% ipython --no-banner

In [1]: import numpy as np

In [2]: np.set_printoptions(suppress=True, linewidth=160)

In [3]: def rnd(a):
   ...:     return np.round(a, 2) + 0
   ...: 

In [4]: m1 = np.loadtxt("case17.csv", delimiter=",")

In [5]: rnd(m1)
Out[5]: 
array([[  9.93,  10.37,   7.6 , -10.92,   4.13],
       [  3.24,  -0.96,   7.45,  -9.77, -15.42],
       [ -4.79,  -8.95,   0.84,  -0.37, -17.21],
       [ -9.93, -10.17,  -7.83,  11.2 ,  -3.36],
       [  4.11,   8.4 ,  -1.55,   1.35,  17.56],
       [ -3.22,  -7.64,   2.43,  -2.58, -17.85],
       [ -7.96, -10.95,  -3.07,   4.98, -13.51],
       [ -8.74,  -6.87,  -9.27,  12.84,   5.07],
       [  0.2 ,  -4.36,   5.36,  -6.73, -17.52],
       [  0.15,  -4.41,   5.33,  -6.68, -17.54],
       [ -1.33,   3.15,  -6.2 ,   7.94,  16.94],
       [  2.94,   7.4 ,  -2.69,   2.94,  17.91],
       [  2.66,   7.14,  -2.96,   3.31,  17.95],
       [  2.39,  -1.96,   6.92,  -8.99, -16.18],
       [ -7.97,  -5.53,  -9.31,  12.77,   7.49],
       [ -3.85,  -8.19,   1.81,  -1.71, -17.66],
       [ -5.9 ,  -2.42,  -8.78,  11.82,  11.94],
       [  9.5 ,  11.15,   5.87,  -8.69,   8.69],
       [  8.57,  11.16,   4.03,  -6.26,  12.11],
       [ -8.92,  -7.21,  -9.23,  12.81,   4.39],
       [ -9.93, -10.36,  -7.61,  10.93,  -4.1 ],
       [ -4.9 ,  -1.1 ,  -8.34,  11.13,  13.46],
       [ -9.26, -11.22,  -5.32,   7.97,  -9.83],
       [  5.45,   1.82,   8.6 , -11.52, -12.66],
       [ -0.65,  -5.22,   4.7 ,  -5.78, -17.8 ],
       [  7.54,  10.76,   2.47,  -4.16,  14.28],
       [ -3.37,   0.81,  -7.52,   9.88,  15.29],
       [ -0.57,  -5.15,   4.76,  -5.87, -17.78],
       [ -7.52,  -4.8 ,  -9.25,  12.64,   8.66],
       [ -3.74,  -8.09,   1.92,  -1.86, -17.7 ],
       [ -9.07, -11.23,  -4.93,   7.46, -10.57]])

In [6]: G = np.cov(m1, rowvar=False)

In [7]: rnd(np.corrcoef(m1[:, 1], m1[:, 0])[0, 1])
Out[7]: np.float64(0.88)

In [8]: rnd(m1.std(axis=0))
Out[8]: array([ 6.06,  7.27,  6.1 ,  8.3 , 13.79])

In [9]: other = m1 / np.sqrt((m1 ** 2).mean(axis=1, keepdims=True))

In [10]: np.linalg.matrix_rank(other) == np.linalg.matrix_rank(m1)
Out[10]: np.True_

In [11]: np.allclose(m1[:-1].T @ np.linalg.lstsq(m1[:-1].T, m1[-1])[0], m1[-1])
Out[11]: True

In [12]: rnd(np.trace(np.linalg.pinv(m1) @ m1))
Out[12]: np.float64(2.0)

In [13]: np.linalg.lstsq(m1[:-1].T, m1[-1])[2]
Out[13]: np.int32(2)
